% ipython --no-banner

In [1]: import numpy as np

In [2]: import numpy.linalg as la

In [3]: np.set_printoptions(precision=2, suppress=True, linewidth=100)

In [4]: J = np.load("mat.npy")

In [5]: J
Out[5]: 
array([[-1.98,  1.  , -3.  , -3.  ,  3.  ],
       [-2.  , -2.98,  3.  ,  1.  ,  3.  ],
       [ 3.  ,  0.  ,  0.02,  1.  , -2.  ],
       [-2.  , -2.  ,  2.  ,  0.02,  0.  ],
       [-2.  ,  1.  , -3.  , -3.  ,  3.02]])

In [6]: other = np.array([[-1, 3, 1], [0, -1, 1]])

In [7]: C = np.kron(other, J)

In [8]: C.shape
Out[8]: (10, 15)

In [9]: round(float(la.norm(C, 2)), 2), round(float(la.norm(other, 2) * la.norm(J, 2)), 2)
Out[9]: (28.69, 28.69)

In [10]: K = np.load("sample12.npy")

In [11]: K
Out[11]: 
array([[ 1., -1., -1.],
       [-1.,  3.,  3.],
       [ 1., -1., -1.]])

In [12]: # column 2 repeats column 1

In [13]: np.round(np.sort(np.abs(la.eigvals(K))), 2) + 0
Out[13]: array([0., 1., 2.])

In [14]: K.inv()
---------------------------------------------------------------------------
AttributeError                            Traceback (most recent call last)
Cell In[14], line 1
----> 1 K.inv()

AttributeError: 'numpy.ndarray' object has no attribute 'inv'

In [15]: (K + K.T) / 2
Out[15]: 
array([[ 1., -1.,  0.],
       [-1.,  3.,  1.],
       [ 0.,  1., -1.]])

In [16]: assert K == K.T
---------------------------------------------------------------------------
ValueError                                Traceback (most recent call last)
Cell In[16], line 1
----> 1 assert K == K.T

ValueError: The truth value of an array with more than one element is ambiguous. Use a.any() or a.all()

In [17]: arr = np.load("run8.npy")

In [18]: arr
Out[18]: 
array([[-2,  2, -2,  0, -1],
       [ 0,  0,  0,  0,  0],
       [-2,  2, -2,  0, -1],
       [-4,  4, -4,  0, -2],
       [-6,  6, -6,  0, -3]])

In [19]: la.matrix_rank(arr, rtol=0.1)
Out[19]: np.int64(1)

In [20]: la.cond(arr) > 100
Out[20]: np.True_

In [21]: m1 = np.array([[0.1, -0.5, 0.5, 0.6],
    ...:     [0.5, 0.9, 0.6, 0.5],
    ...:     [0.2, -1.5, 1.2, -0.6],
    ...:     [0.8, 2.0, 1.7, -0.4],
    ...:     [0.16, -1.53, 1.21, -0.62],
    ...:     [-0.6, 0.0, 0.4, -1.8]])

In [22]: m1
Out[22]: 
array([[ 0.1 , -0.5 ,  0.5 ,  0.6 ],
       [ 0.5 ,  0.9 ,  0.6 ,  0.5 ],
       [ 0.2 , -1.5 ,  1.2 , -0.6 ],
       [ 0.8 ,  2.  ,  1.7 , -0.4 ],
       [ 0.16, -1.53,  1.21, -0.62],
       [-0.6 ,  0.  ,  0.4 , -1.8 ]])

In [23]: G = J.T @ J

In [24]: np.allclose(G, G.T)
Out[24]: True

In [25]: round(np.trace(G), 2), round((J ** 2).sum(), 2)
Out[25]: (np.float64(121.92), np.float64(121.92))

In [26]: np.diag(G)
Out[26]: array([24.92, 14.88, 31.  , 20.  , 31.12])

In [27]: np.round(la.svd(J, compute_uv=False) ** 2, 2) + 0
Out[27]: array([72.06, 45.39,  3.55,  0.93,  0.  ])

In [28]: rng = np.random.default_rng(9494)

In [29]: other = m1 + rng.integers(-2, 3, (6, 3)) @ rng.integers(-2, 3, (3, 4))

In [30]: other
Out[30]: 
array([[-0.9 , -2.5 ,  3.5 ,  0.6 ],
       [ 2.5 ,  0.9 ,  2.6 ,  0.5 ],
       [-5.8 ,  4.5 , -0.8 ,  3.4 ],
       [ 1.8 , -1.  ,  4.7 , -1.4 ],
       [ 7.16, -5.53,  4.21, -3.62],
       [ 2.4 , -1.  ,  1.4 , -2.8 ]])

In [31]: other - m1
Out[31]: 
array([[-1., -2.,  3.,  0.],
       [ 2.,  0.,  2.,  0.],
       [-6.,  6., -2.,  4.],
       [ 1., -3.,  3., -1.],
       [ 7., -4.,  3., -3.],
       [ 3., -1.,  1., -1.]])

In [32]: np.round(la.svd(other - m1, compute_uv=False), 2) + 0
Out[32]: array([14.18,  4.47,  2.82,  0.  ])

In [33]: other.reshape(-1, 2)
Out[33]: 
array([[-0.9 , -2.5 ],
       [ 3.5 ,  0.6 ],
       [ 2.5 ,  0.9 ],
       [ 2.6 ,  0.5 ],
       [-5.8 ,  4.5 ],
       [-0.8 ,  3.4 ],
       [ 1.8 , -1.  ],
       [ 4.7 , -1.4 ],
       [ 7.16, -5.53],
       [ 4.21, -3.62],
       [ 2.4 , -1.  ],
       [ 1.4 , -2.8 ]])

In [34]: other.ravel(order="F")
Out[34]: 
array([-0.9 ,  2.5 , -5.8 ,  1.8 ,  7.16,  2.4 , -2.5 ,  0.9 ,  4.5 , -1.  , -5.53, -1.  ,  3.5 ,
        2.6 , -0.8 ,  4.7 ,  4.21,  1.4 ,  0.6 ,  0.5 ,  3.4 , -1.4 , -3.62, -2.8 ])

In [35]: T = other.reshape(6, 2, -1)

In [36]: T.sum(axis=1)
Out[36]: 
array([[ 2.6 , -1.9 ],
       [ 5.1 ,  1.4 ],
       [-6.6 ,  7.9 ],
       [ 6.5 , -2.4 ],
       [11.37, -9.15],
       [ 3.8 , -3.8 ]])

In [37]: T.transpose(1, 0, 2)
Out[37]: 
array([[[-0.9 , -2.5 ],
        [ 2.5 ,  0.9 ],
        [-5.8 ,  4.5 ],
        [ 1.8 , -1.  ],
        [ 7.16, -5.53],
        [ 2.4 , -1.  ]],

       [[ 3.5 ,  0.6 ],
        [ 2.6 ,  0.5 ],
        [-0.8 ,  3.4 ],
        [ 4.7 , -1.4 ],
        [ 4.21, -3.62],
        [ 1.4 , -2.8 ]]])

In [38]: np.einsum("ihd,ihd->ih", T, T)
Out[38]: 
array([[ 7.06, 12.61],
       [ 7.06,  7.01],
       [53.89, 12.2 ],
       [ 4.24, 24.05],
       [81.85, 30.83],
       [ 6.76,  9.8 ]])

In [39]: np.swapaxes(T, 1, 2)[0]
Out[39]: 
array([[-0.9,  3.5],
       [-2.5,  0.6]])
